$ python -q
>>> import numpy as np
>>> np.set_printoptions(precision=1, suppress=True, linewidth=100)
>>> rd = lambda a: np.round(a, 1) + 0
>>> F = np.load("arr.npy")
>>> F
array([[0, 1, 0, 1, 0, 1, 1, 0],
       [1, 0, 0, 1, 0, 1, 1, 0],
       [0, 0, 0, 0, 1, 0, 0, 1],
       [1, 1, 0, 0, 0, 0, 1, 0],
       [0, 0, 1, 0, 0, 0, 0, 1],
       [1, 1, 0, 0, 0, 0, 1, 0],
       [1, 1, 0, 1, 0, 1, 0, 0],
       [0, 0, 1, 0, 1, 0, 0, 0]])
>>> # rows 3 and 5 are equal
>>> Uu, sig, Vt = np.linalg.svd(F)
>>> vecs = Vt[:(sig > 1e-8).sum()]
>>> rng = np.random.default_rng(8657)
>>> x = F[0] + 3 * F[4] + rng.integers(2) * np.eye(8)[5]
>>> x
array([0., 1., 3., 1., 0., 1., 1., 3.])
>>> np.linalg.matrix_rank(np.vstack([F, x]))
np.int64(7)
>>> rd(np.linalg.norm(x - vecs.T @ vecs @ x))
np.float64(0.0)
>>> rd(np.diag(vecs.T @ vecs))
array([1. , 1. , 1. , 0.5, 1. , 0.5, 1. , 1. ])
>>> rd(np.linalg.det(F))
np.float64(0.0)
>>> F @ F
array([[4, 3, 0, 2, 0, 2, 3, 0],
       [3, 4, 0, 2, 0, 2, 3, 0],
       [0, 0, 2, 0, 1, 0, 0, 1],
       [2, 2, 0, 3, 0, 3, 2, 0],
       [0, 0, 1, 0, 2, 0, 0, 1],
       [2, 2, 0, 3, 0, 3, 2, 0],
       [3, 3, 0, 2, 0, 2, 4, 0],
       [0, 0, 1, 0, 1, 0, 0, 2]])
>>> rk = np.linalg.matrix_rank(F)
>>> rk
np.int64(7)
>>> null = np.linalg.svd(F)[2][rk:].T
>>> [int(np.linalg.matrix_rank(np.delete(F, i, axis=0))) for i in range(8)]
[6, 6, 6, 7, 6, 7, 6, 6]
>>> rd(null[:, 0] / null[np.abs(null[:, 0]).round(6).argmax(), 0])
array([ 0.,  0.,  0.,  1.,  0., -1.,  0.,  0.])
>>> rd(null @ null.T)
array([[ 0. ,  0. ,  0. ,  0. ,  0. ,  0. ,  0. ,  0. ],
       [ 0. ,  0. ,  0. ,  0. ,  0. ,  0. ,  0. ,  0. ],
       [ 0. ,  0. ,  0. ,  0. ,  0. ,  0. ,  0. ,  0. ],
       [ 0. ,  0. ,  0. ,  0.5,  0. , -0.5,  0. ,  0. ],
       [ 0. ,  0. ,  0. ,  0. ,  0. ,  0. ,  0. ,  0. ],
       [ 0. ,  0. ,  0. , -0.5,  0. ,  0.5,  0. ,  0. ],
       [ 0. ,  0. ,  0. ,  0. ,  0. ,  0. ,  0. ,  0. ],
       [ 0. ,  0. ,  0. ,  0. ,  0. ,  0. ,  0. ,  0. ]])
>>> [int(np.linalg.matrix_rank(F[:, :j + 1])) for j in range(8)]
[1, 2, 3, 4, 5, 5, 6, 7]
>>> np.linalg.matrix_rank(F.T @ F), np.linalg.matrix_rank(F @ F.T)
(np.int64(7), np.int64(7))
>>> rd(F @ null)
array([[0.],
       [0.],
       [0.],
       [0.],
       [0.],
       [0.],
       [0.],
       [0.]])
>>> np.allclose(F @ null, 0)
True
>>> [int(np.linalg.matrix_rank(F[:i])) for i in range(1, len(F) + 1)]
[1, 2, 3, 4, 5, 5, 6, 7]
>>> null.shape
(8, 1)
>>> arr = np.loadtxt("block11.csv", delimiter=",")
>>> arr
array([[1. , 0.7, 0.5, 0.3, 0.2, 0.2, 0.1],
       [0.7, 1. , 0.7, 0.5, 0.3, 0.2, 0.2],
       [0.5, 0.7, 1. , 0.7, 0.5, 0.3, 0.2],
       [0.3, 0.5, 0.7, 1. , 0.7, 0.5, 0.3],
       [0.2, 0.3, 0.5, 0.7, 1. , 0.7, 0.5],
       [0.2, 0.2, 0.3, 0.5, 0.7, 1. , 0.7],
       [0.1, 0.2, 0.2, 0.3, 0.5, 0.7, 1. ]])
>>> w, vecs = np.linalg.eigh(arr)
>>> np.abs(vecs[:, -1]).round(6).argmax()
np.int64(3)
>>> rd(np.linalg.eigvalsh(arr @ arr))
array([ 0. ,  0. ,  0. ,  0.2,  0.6,  2.5, 13.1])
>>> rd(w.sum()), np.trace(arr)
(np.float64(7.0), np.float64(7.0))
>>> rd(vecs @ np.diag(w) @ vecs.T)
array([[1. , 0.7, 0.5, 0.3, 0.2, 0.2, 0.1],
       [0.7, 1. , 0.7, 0.5, 0.3, 0.2, 0.2],
       [0.5, 0.7, 1. , 0.7, 0.5, 0.3, 0.2],
       [0.3, 0.5, 0.7, 1. , 0.7, 0.5, 0.3],
       [0.2, 0.3, 0.5, 0.7, 1. , 0.7, 0.5],
       [0.2, 0.2, 0.3, 0.5, 0.7, 1. , 0.7],
       [0.1, 0.2, 0.2, 0.3, 0.5, 0.7, 1. ]])
>>> rd(w)
array([0.2, 0.2, 0.2, 0.4, 0.8, 1.6, 3.6])
>>> rd(np.linalg.det(arr))
np.float64(0.0)
>>> np.allclose(arr, arr.T)
True
>>> rd(arr @ arr)
array([[1.9, 2. , 1.9, 1.6, 1.3, 1. , 0.8],
       [2. , 2.4, 2.3, 2.1, 1.7, 1.3, 1. ],
       [1.9, 2.3, 2.6, 2.5, 2.1, 1.7, 1.3],
       [1.6, 2.1, 2.5, 2.7, 2.5, 2.1, 1.6],
       [1.3, 1.7, 2.1, 2.5, 2.6, 2.3, 1.9],
       [1. , 1.3, 1.7, 2.1, 2.3, 2.4, 2. ],
       [0.8, 1. , 1.3, 1.6, 1.9, 2. , 1.9]])
>>> rd(np.abs(np.linalg.eigvals(arr)).max())
np.float64(3.6)
>>> rd(np.sort(np.abs(np.linalg.eigvals(arr))))
array([0.2, 0.2, 0.2, 0.4, 0.8, 1.6, 3.6])
>>> A2 = np.array([[-2, -2], [1, 0], [0, 1]])
>>> feats = np.block([[np.zeros((3, 3)), A2], [A2.T, np.zeros((2, 2))]])
>>> feats
array([[ 0.,  0.,  0., -2., -2.],
       [ 0.,  0.,  0.,  1.,  0.],
       [ 0.,  0.,  0.,  0.,  1.],
       [-2.,  1.,  0.,  0.,  0.],
       [-2.,  0.,  1.,  0.,  0.]])
>>> # symmetric, so the eigenvalues are real
>>> Uu, sig, Vt = np.linalg.svd(feats, full_matrices=False)
>>> rd(sig / sig[0])
array([1. , 1. , 0.3, 0.3, 0. ])
>>> rd(np.sqrt((sig ** 2).sum())), rd(np.linalg.norm(feats))
(np.float64(4.5), np.float64(4.5))
>>> [round(float(np.linalg.det(feats[:i, :i])), 2) + 0 for i in range(1, 6)]
[0.0, 0.0, 0.0, 0.0, 0.0]
>>> np.all(np.linalg.eigvalsh(feats) > 0)
np.False_
>>> w, vecs = np.linalg.eigh(feats)
>>> np.abs(vecs[:, -1]).round(6).argmax()
np.int64(0)
>>> def softmax(z):
...     e = np.exp(z - z.max(axis=-1, keepdims=True))
...     return e / e.sum(axis=-1, keepdims=True)
... 
>>> rd(softmax(feats[2]))
array([0.1, 0.1, 0.1, 0.1, 0.4])
>>> rd(softmax(feats[2] + 3))
array([0.1, 0.1, 0.1, 0.1, 0.4])
>>> scores = feats @ feats.T / np.sqrt(5)
>>> rd(softmax(scores))
array([[0.9, 0. , 0. , 0. , 0. ],
       [0.1, 0.3, 0.2, 0.2, 0.2],
       [0.1, 0.2, 0.3, 0.2, 0.2],
       [0.1, 0.1, 0.1, 0.5, 0.3],
       [0.1, 0.1, 0.1, 0.3, 0.5]])
>>> rd(softmax(scores)[2] @ feats)
array([-0.8,  0.2,  0.2,  0. ,  0.2])
>>> rd(softmax(scores + np.triu(np.full(scores.shape, -np.inf), 1)))
array([[1. , 0. , 0. , 0. , 0. ],
       [0.2, 0.8, 0. , 0. , 0. ],
       [0.1, 0.3, 0.5, 0. , 0. ],
       [0.1, 0.1, 0.1, 0.8, 0. ],
       [0.1, 0.1, 0.1, 0.3, 0.5]])
>>> softmax(scores).round(6).argmax(axis=1)
array([0, 1, 2, 3, 4])
>>> Uu, sig, Vt = np.linalg.svd(feats)
>>> vecs = Vt[:(sig > 1e-8).sum()]
>>> x = feats[4] + -2 * feats[3] + rng.integers(2) * np.eye(5)[0]
>>> x
array([ 2., -2.,  1.,  0.,  0.])
>>> rd(np.diag(vecs.T @ vecs))
array([0.9, 0.6, 0.6, 1. , 1. ])
>>> W0 = rng.normal(size=(49, 4))
>>> W0 = 5 * W0 / np.linalg.norm(W0, axis=1, keepdims=True)
>>> rd(W0)
array([[-4.3,  2.6,  0. , -0.2],
       [-1.3, -0.8,  4.4,  1.8],
       [-1.9, -1. , -4.4, -0.8],
       [-3.7,  0.1, -3.3,  0.5],
       [-1.8,  1.9, -2.1,  3.7],
       [-0.5,  0.2, -3.9, -3.1],
       [ 2.3, -3.5, -1.6,  2.2],
       [-3. , -1.9,  3.4,  0.7],
       [-2.2,  2.4,  3.3,  1.8],
       [ 3.9,  3.1, -0.3, -0.1],
       [-0.8, -1.5, -4.2,  2.1],
       [ 1.2, -2.1,  0.4,  4.4],
       [ 1.9,  3.9,  2.3,  1. ],
       [-4.2, -0.6, -2.5,  0.7],
       [ 3.1,  0.6,  2.8, -2.7],
       [-3.6, -1.9,  0.3,  2.9],
       [ 0.4, -0.8,  4.4,  2.2],
       [ 1. , -4.5, -1.2,  1.5],
       [-1.9, -2.5, -3.8, -0.9],
       [-1.1, -3.8,  2. ,  2.3],
       [-1.8, -3.9, -0.1, -2.5],
       [-0.8, -4.2,  0.8,  2.4],
       [-1.7,  2.5,  1.1, -3.9],
       [ 2.6, -3.1,  1.8,  2.3],
       [ 0.1, -1.3, -4.7,  1.2],
       [ 1.5,  2.4,  1.9,  3.7],
       [ 1. ,  4.4,  1. ,  2. ],
       [ 4.3, -1.5, -1.2,  1.8],
       [-4. ,  0.8, -1.7,  2.3],
       [ 0.5, -0.2, -4.5,  2.1],
       [ 2.3, -2.6, -0.5,  3.6],
       [ 1.9, -3.3, -1.8, -2.7],
       [ 0.3,  2.9, -2.1,  3.5],
       [-2.2, -3.1, -1.2, -3.1],
       [-1.8, -4.6, -0.1,  0.6],
       [-4. , -0.7, -3. ,  0.3],
       [-4.3, -2.3, -1.1,  0.3],
       [ 1. , -0.7, -4.3,  2.3],
       [ 3.1, -0.4,  2.4,  3.1],
       [ 3.3, -3.3, -1.7, -0.9],
       [ 0.7, -2.4,  4.1,  1.4],
       [-2.5,  2.7,  1.7, -2.9],
       [-3.8, -2.1,  2.3,  1. ],
       [ 3. ,  2.8, -2.9, -0.1],
       [ 2.3,  2.6, -2.3,  2.7],
       [ 2.5,  1.2, -2.1,  3.6],
       [-2.3,  3.3, -1.2, -2.7],
       [-1.9, -2.3, -0.5,  4. ],
       [-4.7, -1.2,  1.2,  0.6]])
>>> Q, r_ = np.linalg.qr(W0)
>>> rd(np.trace(Q @ Q.T))
np.float64(4.0)
>>> rd(abs(r_[0, 0])), rd(np.linalg.norm(W0[:, 0]))
(np.float64(18.0), np.float64(18.0))
>>> rd(np.abs(np.diag(r_)))
array([18. , 17.6, 17.8, 16.1])
>>> Q.shape, r_.shape
((49, 4), (4, 4))
>>> rd(Q.T @ Q)
array([[1., 0., 0., 0.],
       [0., 1., 0., 0.],
       [0., 0., 1., 0.],
       [0., 0., 0., 1.]])
>>> np.allclose(r_.T @ r_, W0.T @ W0)
True
>>> rd(r_)
array([[ 18. ,   1.8,   0.8,   1.7],
       [  0. ,  17.6,   1. ,  -2.3],
       [  0. ,   0. ,  17.8,   0.1],
       [  0. ,   0. ,   0. , -16.1]])
>>> mat = np.loadtxt("mat.csv", delimiter=",")
>>> rd(mat)
array([[-0.3,  0.4,  0. , -0.1,  1. ,  0.9,  0.3, -0.5,  0.8,  0.1,  0.9, -0.4],
       [ 0.1, -0.4, -0.2,  0. ,  0.8, -0.6, -0.1, -1. , -0.2, -0.8, -0.8, -0.8],
       [-0.2,  0.1, -0.8,  0.5,  0.6, -0.3, -0.6,  0.4, -0.9,  0.9,  0.4, -0.4],
       [ 0.4,  0.8,  0.1, -0.8,  1.1,  0.1,  0.1,  0.7, -0.3, -0.3, -0.6,  0.6],
       [-0.2,  0.1,  0.1,  0.3, -0.2,  0.9,  0.9,  0.5, -0.9, -0.6, -0.1, -0.8],
       [ 0.5, -0.6,  1.3, -0.2,  0.4, -0.5, -0.1,  0.7,  0.2,  0.1,  0.4, -0.8],
       [ 0.3, -0.9, -0.4, -1.4, -0.2,  0.7, -0.5, -0.2, -0.4,  0.2,  0.1, -0.2],
       [-0.9,  1. ,  0.2, -0.7, -0.5, -0.2, -0.8,  0.2,  0.2, -0.2, -0.2, -0.8],
       [-0.4, -0.6,  0.1,  0.7,  0.3,  0.9, -1. ,  0.6,  0.5, -0.3, -0.8,  0.2],
       [ 1.4,  0.7,  0.1,  0.4, -0.3,  0.5, -0.8, -0.4, -0.2, -0.3,  0.3, -0.2],
       [ 0.6,  0. , -1.2, -0.1, -0.2, -0.2,  0.3,  0.8,  1. , -0.2, -0.1, -0.6],
       [-0.3, -0.3, -0.3,  0. ,  0.1, -0.4, -0.4,  0.3, -0.2, -1.3,  1.1,  0.5]])
>>> th = np.radians(36)
>>> r_ = np.eye(12)
>>> r_[9, 9] = r_[6, 6] = np.cos(th)
>>> r_[9, 6], r_[6, 9] = -np.sin(th), np.sin(th)
>>> rd(r_)
array([[ 1. ,  0. ,  0. ,  0. ,  0. ,  0. ,  0. ,  0. ,  0. ,  0. ,  0. ,  0. ],
       [ 0. ,  1. ,  0. ,  0. ,  0. ,  0. ,  0. ,  0. ,  0. ,  0. ,  0. ,  0. ],
       [ 0. ,  0. ,  1. ,  0. ,  0. ,  0. ,  0. ,  0. ,  0. ,  0. ,  0. ,  0. ],
       [ 0. ,  0. ,  0. ,  1. ,  0. ,  0. ,  0. ,  0. ,  0. ,  0. ,  0. ,  0. ],
       [ 0. ,  0. ,  0. ,  0. ,  1. ,  0. ,  0. ,  0. ,  0. ,  0. ,  0. ,  0. ],
       [ 0. ,  0. ,  0. ,  0. ,  0. ,  1. ,  0. ,  0. ,  0. ,  0. ,  0. ,  0. ],
       [ 0. ,  0. ,  0. ,  0. ,  0. ,  0. ,  0.8,  0. ,  0. ,  0.6,  0. ,  0. ],
       [ 0. ,  0. ,  0. ,  0. ,  0. ,  0. ,  0. ,  1. ,  0. ,  0. ,  0. ,  0. ],
       [ 0. ,  0. ,  0. ,  0. ,  0. ,  0. ,  0. ,  0. ,  1. ,  0. ,  0. ,  0. ],
       [ 0. ,  0. ,  0. ,  0. ,  0. ,  0. , -0.6,  0. ,  0. ,  0.8,  0. ,  0. ],
       [ 0. ,  0. ,  0. ,  0. ,  0. ,  0. ,  0. ,  0. ,  0. ,  0. ,  1. ,  0. ],
       [ 0. ,  0. ,  0. ,  0. ,  0. ,  0. ,  0. ,  0. ,  0. ,  0. ,  0. ,  1. ]])
>>> A2 = mat @ r_.T
>>> rd(np.linalg.det(r_)), rd(np.trace(r_))
(np.float64(1.0), np.float64(11.6))
>>> rd(A2)
array([[-0.3,  0.4,  0. , -0.1,  1. ,  0.9,  0.3, -0.5,  0.8,  0. ,  0.9, -0.4],
       [ 0.1, -0.4, -0.2,  0. ,  0.8, -0.6, -0.5, -1. , -0.2, -0.6, -0.8, -0.8],
       [-0.2,  0.1, -0.8,  0.5,  0.6, -0.3,  0.1,  0.4, -0.9,  1.1,  0.4, -0.4],
       [ 0.4,  0.8,  0.1, -0.8,  1.1,  0.1, -0.1,  0.7, -0.3, -0.3, -0.6,  0.6],
       [-0.2,  0.1,  0.1,  0.3, -0.2,  0.9,  0.4,  0.5, -0.9, -1. , -0.1, -0.8],
       [ 0.5, -0.6,  1.3, -0.2,  0.4, -0.5,  0. ,  0.7,  0.2,  0.2,  0.4, -0.8],
       [ 0.3, -0.9, -0.4, -1.4, -0.2,  0.7, -0.2, -0.2, -0.4,  0.4,  0.1, -0.2],
       [-0.9,  1. ,  0.2, -0.7, -0.5, -0.2, -0.7,  0.2,  0.2,  0.3, -0.2, -0.8],
       [-0.4, -0.6,  0.1,  0.7,  0.3,  0.9, -1. ,  0.6,  0.5,  0.4, -0.8,  0.2],
       [ 1.4,  0.7,  0.1,  0.4, -0.3,  0.5, -0.8, -0.4, -0.2,  0.2,  0.3, -0.2],
       [ 0.6,  0. , -1.2, -0.1, -0.2, -0.2,  0.1,  0.8,  1. , -0.3, -0.1, -0.6],
       [-0.3, -0.3, -0.3,  0. ,  0.1, -0.4, -1.1,  0.3, -0.2, -0.8,  1.1,  0.5]])
>>> np.allclose(mat @ mat.T, A2 @ A2.T)
True
>>> rd(np.linalg.svd(mat, compute_uv=False)), rd(np.linalg.svd(A2, compute_uv=False))
(array([2., 2., 2., 2., 2., 2., 2., 2., 2., 2., 2., 2.]), array([2., 2., 2., 2., 2., 2., 2., 2., 2., 2., 2., 2.]))
>>> rd(np.abs(A2 - mat).max(axis=0))
array([0. , 0. , 0. , 0. , 0. , 0. , 0.7, 0. , 0. , 0.6, 0. , 0. ])
>>> np.allclose(np.linalg.norm(mat, axis=1), np.linalg.norm(A2, axis=1))
True
